$ python -q
>>> import numpy as np
>>> from numpy import linalg as LA
>>> np.set_printoptions(precision=3, suppress=True, linewidth=160)
>>> r0 = np.array([1, -2, 1, -4, -2, 4, -3]) + 0.5
>>> M = np.outer(r0, r0) / (r0 @ r0)
>>> M
array([[ 0.047, -0.047,  0.047, -0.11 , -0.047,  0.141, -0.079],
       [-0.047,  0.047, -0.047,  0.11 ,  0.047, -0.141,  0.079],
       [ 0.047, -0.047,  0.047, -0.11 , -0.047,  0.141, -0.079],
       [-0.11 ,  0.11 , -0.11 ,  0.257,  0.11 , -0.33 ,  0.183],
       [-0.047,  0.047, -0.047,  0.11 ,  0.047, -0.141,  0.079],
       [ 0.141, -0.141,  0.141, -0.33 , -0.141,  0.424, -0.236],
       [-0.079,  0.079, -0.079,  0.183,  0.079, -0.236,  0.131]])
>>> # a projection of rank 1
>>> th = np.radians(15)
>>> R = np.eye(7)
>>> R[0, 0] = R[5, 5] = np.cos(th)
>>> R[0, 5], R[5, 0] = -np.sin(th), np.sin(th)
>>> R
array([[ 0.966,  0.   ,  0.   ,  0.   ,  0.   , -0.259,  0.   ],
       [ 0.   ,  1.   ,  0.   ,  0.   ,  0.   ,  0.   ,  0.   ],
       [ 0.   ,  0.   ,  1.   ,  0.   ,  0.   ,  0.   ,  0.   ],
       [ 0.   ,  0.   ,  0.   ,  1.   ,  0.   ,  0.   ,  0.   ],
       [ 0.   ,  0.   ,  0.   ,  0.   ,  1.   ,  0.   ,  0.   ],
       [ 0.259,  0.   ,  0.   ,  0.   ,  0.   ,  0.966,  0.   ],
       [ 0.   ,  0.   ,  0.   ,  0.   ,  0.   ,  0.   ,  1.   ]])
>>> out = M @ R.T
>>> round(float(LA.det(R)), 3), np.round(np.trace(R), 3)
(1.0, np.float64(6.932))
>>> np.allclose(M @ M.T, out @ out.T)
True
>>> np.allclose(LA.norm(M, axis=1), LA.norm(out, axis=1))
True
